>>> import numpy as np
>>> np.set_printoptions(suppress=True, linewidth=140)
>>> rnd = lambda a: np.round(a, 3) + 0
>>> m1 = np.load("m.npy")
>>> m1
array([[ 0,  0,  3],
       [-2,  2,  3],
       [ 3, -2,  0]])
>>> vec = np.array([1, 1, 2])
>>> h = np.maximum(m1 @ vec, 0)
>>> np.flatnonzero(h > 1e-9)
array([0, 1, 2])
>>> np.maximum(m1 @ vec, 0) - np.maximum(-m1 @ vec, 0)
array([6, 6, 1])
>>> A2 = np.linalg.inv(m1)
>>> rnd(np.linalg.slogdet(m1)[0])
np.float64(-1.0)
>>> np.allclose(A2, m1.T)
False
>>> (np.abs(A2) > 1e-9).astype(int)
array([[1, 1, 1],
       [1, 1, 1],
       [1, 0, 0]])
>>> rnd(m1 @ A2)
array([[1., 0., 0.],
       [0., 1., 0.],
       [0., 0., 1.]])
>>> rnd(A2)
array([[-1.   ,  1.   ,  1.   ],
       [-1.5  ,  1.5  ,  1.   ],
       [ 0.333,  0.   ,  0.   ]])
>>> rnd(np.linalg.det(m1) * np.linalg.det(A2))
np.float64(1.0)
>>> rnd(np.linalg.det(m1) * A2)
array([[ 6., -6., -6.],
       [ 9., -9., -6.],
       [-2.,  0.,  0.]])
>>> vals, evecs = np.linalg.eig(m1)
>>> rnd(m1 @ evecs[:, 0] - vals[0] * evecs[:, 0])
array([0., 0., 0.])
>>> rnd(np.prod(vals))
np.float64(-6.0)
>>> rnd(np.sort(np.linalg.eigvals(m1 @ m1)))
array([3., 3., 4.])
>>> arr = np.array([[0, 0, 0, 0], [0, 0, 0, 0], [0, -3, 0, -7], [0, 0, 0, 0]])
>>> arr
array([[ 0,  0,  0,  0],
       [ 0,  0,  0,  0],
       [ 0, -3,  0, -7],
       [ 0,  0,  0,  0]])
>>> # null space of dimension 3
>>> rnd(np.trace(np.linalg.pinv(arr) @ arr))
np.float64(1.0)
>>> E = np.load("x.npy")
>>> print(E)
[[-24.934 -15.02   10.069  15.05 ]
 [ 20.014  12.154  -7.886 -12.03 ]]
>>> np.linalg.matrix_rank(E, rtol=0.1)
np.int64(1)
>>> W0 = np.load("run4.npy")
>>> W0
array([[ 3.004, -0.984,  3.01 ],
       [ 3.009, -0.983,  3.023],
       [ 2.989, -0.985,  2.993],
       [ 3.012, -0.981,  3.02 ],
       [ 3.   , -1.003,  3.001],
       [ 2.985, -1.   ,  2.997],
       [ 3.002, -1.024,  3.005],
       [-3.019, -0.014, -1.962],
       [-2.972,  0.009, -1.988],
       [-3.024, -0.009, -2.002],
       [-3.006,  0.047, -2.015],
       [-3.034,  0.017, -1.964],
       [-3.01 ,  0.008, -2.019],
       [-3.034, -0.072, -1.97 ]])
>>> C2 = np.cov(W0, rowvar=False)
>>> print(rnd(np.polyfit(W0[:, 2], W0[:, 1], 1)))
[-0.199 -0.397]
>>> C2.shape
(3, 3)
>>> d = np.linalg.norm(W0[:, None] - W0[None], axis=-1)
>>> print(d[10].round(6).argsort(kind="stable")[:4])
[10 12  8  9]
>>> print(np.flatnonzero(d[10] < d.mean() / 2))
[ 7  8  9 10 11 12 13]
>>> d.mean(axis=1).argmax()
np.int64(10)
>>> rnd(d[:5, :5])
array([[0.   , 0.014, 0.023, 0.013, 0.021],
       [0.014, 0.   , 0.036, 0.005, 0.031],
       [0.023, 0.036, 0.   , 0.036, 0.023],
       [0.013, 0.005, 0.036, 0.   , 0.031],
       [0.021, 0.031, 0.023, 0.031, 0.   ]])
>>> rng = np.random.default_rng(368)
>>> A2 = W0 + rng.integers(-2, 3, (14, 2)) @ rng.integers(-2, 3, (2, 3))
>>> print(rnd(A2))
[[ 4.004 -2.984  3.01 ]
 [ 3.009 -0.983  3.023]
 [ 2.989 -0.985  2.993]
 [ 3.012 -0.981  3.02 ]
 [ 3.    -3.003  1.001]
 [ 4.985 -2.     5.997]
 [ 2.002 -2.024  0.005]
 [-5.019  0.986 -4.962]
 [-3.972 -1.991 -5.988]
 [-5.024 -2.009 -8.002]
 [-5.006  2.047 -4.015]
 [-1.034 -1.983  0.036]
 [-2.01  -1.992 -2.019]
 [-3.034 -0.072 -1.97 ]]
>>> print(rnd(np.abs(A2 - W0).sum(axis=1)))
[ 3.  0.  0.  0.  4.  6.  5.  6.  7. 10.  6.  6.  3.  0.]
>>> rnd(A2 - W0)
array([[ 1., -2.,  0.],
       [ 0.,  0.,  0.],
       [ 0.,  0.,  0.],
       [ 0.,  0.,  0.],
       [ 0., -2., -2.],
       [ 2., -1.,  3.],
       [-1., -1., -3.],
       [-2.,  1., -3.],
       [-1., -2., -4.],
       [-2., -2., -6.],
       [-2.,  2., -2.],
       [ 2., -2.,  2.],
       [ 1., -2.,  0.],
       [ 0.,  0.,  0.]])
>>> left, sv, VT = np.linalg.svd(W0)
>>> print(rnd(sv))
[14.814  2.246  0.06 ]
>>> A2 = left[:, :2] @ np.diag(sv[:2]) @ VT[:2]
>>> print(rnd(np.linalg.norm(W0 - A2, 2)), rnd(sv[2]))
0.06 0.06
>>> np.linalg.matrix_rank(W0, rtol=0.05)
np.int64(2)
>>> np.linalg.matrix_rank(A2)
np.int64(2)
>>> rnd(np.linalg.norm(W0 - A2) / np.linalg.norm(W0))
np.float64(0.004)
>>> rnd(np.abs(W0 - A2).max())
np.float64(0.024)
>>> F = np.array([[0, 2, -1], [2, 0, 2], [-1, 2, 0]])
>>> # symmetric, so the eigenvalues are real
>>> print(rnd(np.linalg.eigvalsh(F).min()))
-3.372
>>> rnd(np.linalg.norm(F))
np.float64(4.243)
>>> np.abs(F).max()
np.int64(2)
>>> np.count_nonzero(F)
np.int64(6)
>>> print(F - F[0])
[[ 0  0  0]
 [ 2 -2  3]
 [-1  0  1]]
>>> F.shape
(3, 3)
>>> f = np.array([2, 1, 9])
>>> A2 = F + np.outer(f, np.eye(3)[1])
>>> np.linalg.matrix_rank(np.linalg.inv(A2) - np.linalg.inv(F), tol=1e-8)
np.int64(1)
>>> lab = rng.permutation(3)
>>> A2 = F[:, lab] * rng.choice([-1, 1], 3)
>>> A2
array([[ 1, -2,  0],
       [-2,  0,  2],
       [ 0, -2, -1]])
>>> left, _, VT = np.linalg.svd(F.T @ A2)
>>> rnd(np.linalg.lstsq(F, A2)[0])
array([[ 0.,  0.,  1.],
       [ 0., -1.,  0.],
       [-1.,  0.,  0.]])
>>> lab
array([2, 1, 0])
>>> q, _ = np.linalg.qr(np.array([[1.8], [-0.5], [0.3], [-1.3]]))
>>> feats = q @ q.T
>>> print(rnd(feats))
[[ 0.615 -0.171  0.102 -0.444]
 [-0.171  0.047 -0.028  0.123]
 [ 0.102 -0.028  0.017 -0.074]
 [-0.444  0.123 -0.074  0.321]]
>>> # null space of dimension 3
>>> vals, evecs = np.linalg.eigh(feats)
>>> vec = np.array([-2, 0, -1, 1])
>>> rnd(evecs * np.maximum(vals, 0) @ evecs.T)
array([[ 0.615, -0.171,  0.102, -0.444],
       [-0.171,  0.047, -0.028,  0.123],
       [ 0.102, -0.028,  0.017, -0.074],
       [-0.444,  0.123, -0.074,  0.321]])
>>> rnd(vec @ feats @ vec / (vec @ vec)), rnd(vals[0]), rnd(vals[-1])
(np.float64(0.855), np.float64(0.0), np.float64(1.0))
>>> rnd(vec @ feats @ vec)
np.float64(5.131)
>>> rnd(np.abs(feats).sum(axis=1).max()), rnd(np.abs(vals).max())
(np.float64(1.332), np.float64(1.0))
>>> vec = np.array([-3, 2, -2, 0])
>>> rnd(np.linalg.eigvalsh(2 * feats - np.eye(4)))
array([-1., -1., -1.,  1.])
>>> rnd(np.eye(4) - feats)
array([[ 0.385,  0.171, -0.102,  0.444],
       [ 0.171,  0.953,  0.028, -0.123],
       [-0.102,  0.028,  0.983,  0.074],
       [ 0.444, -0.123,  0.074,  0.679]])
>>> left, sv, VT = np.linalg.svd(feats)
>>> evecs = VT[:(sv > 1e-8).sum()]
>>> vec = feats[1] + -2 * feats[2] + rng.integers(2) * np.eye(4)[2]
>>> rnd(vec)
array([-0.376,  0.104,  0.937,  0.271])
>>> rnd(np.diag(evecs.T @ evecs))
array([0.615, 0.047, 0.017, 0.321])
>>> rnd(evecs.T @ evecs)
array([[ 0.615, -0.171,  0.102, -0.444],
       [-0.171,  0.047, -0.028,  0.123],
       [ 0.102, -0.028,  0.017, -0.074],
       [-0.444,  0.123, -0.074,  0.321]])
>>> rnd(np.linalg.norm(vec - evecs.T @ evecs @ vec))
np.float64(0.991)
>>> np.allclose(evecs.T @ evecs @ vec, vec)
False
>>> mat = np.load("dump.npy")
>>> print(mat)
[[ 0.48  0.18 -0.48  0.  ]
 [-0.32 -0.12  0.32  0.  ]
 [ 1.28  0.48 -1.28  0.  ]
 [ 1.44  0.54 -1.44  0.  ]]
>>> # looks like rank 1
>>> q, Rm = np.linalg.qr(m1)
>>> rnd(q.T @ q)
array([[1., 0., 0.],
       [0., 1., 0.],
       [0., 0., 1.]])
>>> print(rnd(Rm))
[[-3.606  2.774  1.664]
 [ 0.    -0.555 -2.496]
 [ 0.     0.    -3.   ]]
>>> q.shape, Rm.shape
((3, 3), (3, 3))
>>> rnd(q)
array([[ 0.   ,  0.   , -1.   ],
       [ 0.555, -0.832,  0.   ],
       [-0.832, -0.555,  0.   ]])
>>> J = rng.normal(size=(17, 3))
>>> J = 10 * J / np.linalg.norm(J, axis=1, keepdims=True)
>>> rnd(J)
array([[-2.043,  7.3  , -6.522],
       [-7.251, -4.729,  5.005],
       [ 9.239, -2.873, -2.526],
       [ 4.686,  8.728,  1.367],
       [-8.354,  5.168,  1.869],
       [-7.618, -5.592, -3.27 ],
       [-4.075, -4.798,  7.77 ],
       [-9.489, -0.698, -3.078],
       [ 6.392, -7.691, -0.034],
       [-5.227,  7.448,  4.147],
       [-3.066,  1.788, -9.349],
       [-2.923, -4.609, -8.379],
       [-1.45 , -3.089, -9.4  ],
       [ 8.166, -5.679,  1.031],
       [ 3.853, -7.848, -4.854],
       [-5.666, -8.219, -0.588],
       [-2.65 , -1.449,  9.533]])
>>> hat = J @ np.linalg.solve(J.T @ J, J.T)
>>> np.linalg.matrix_rank(np.eye(17) - hat)
np.int64(14)
>>> np.allclose(hat @ hat, hat)
True
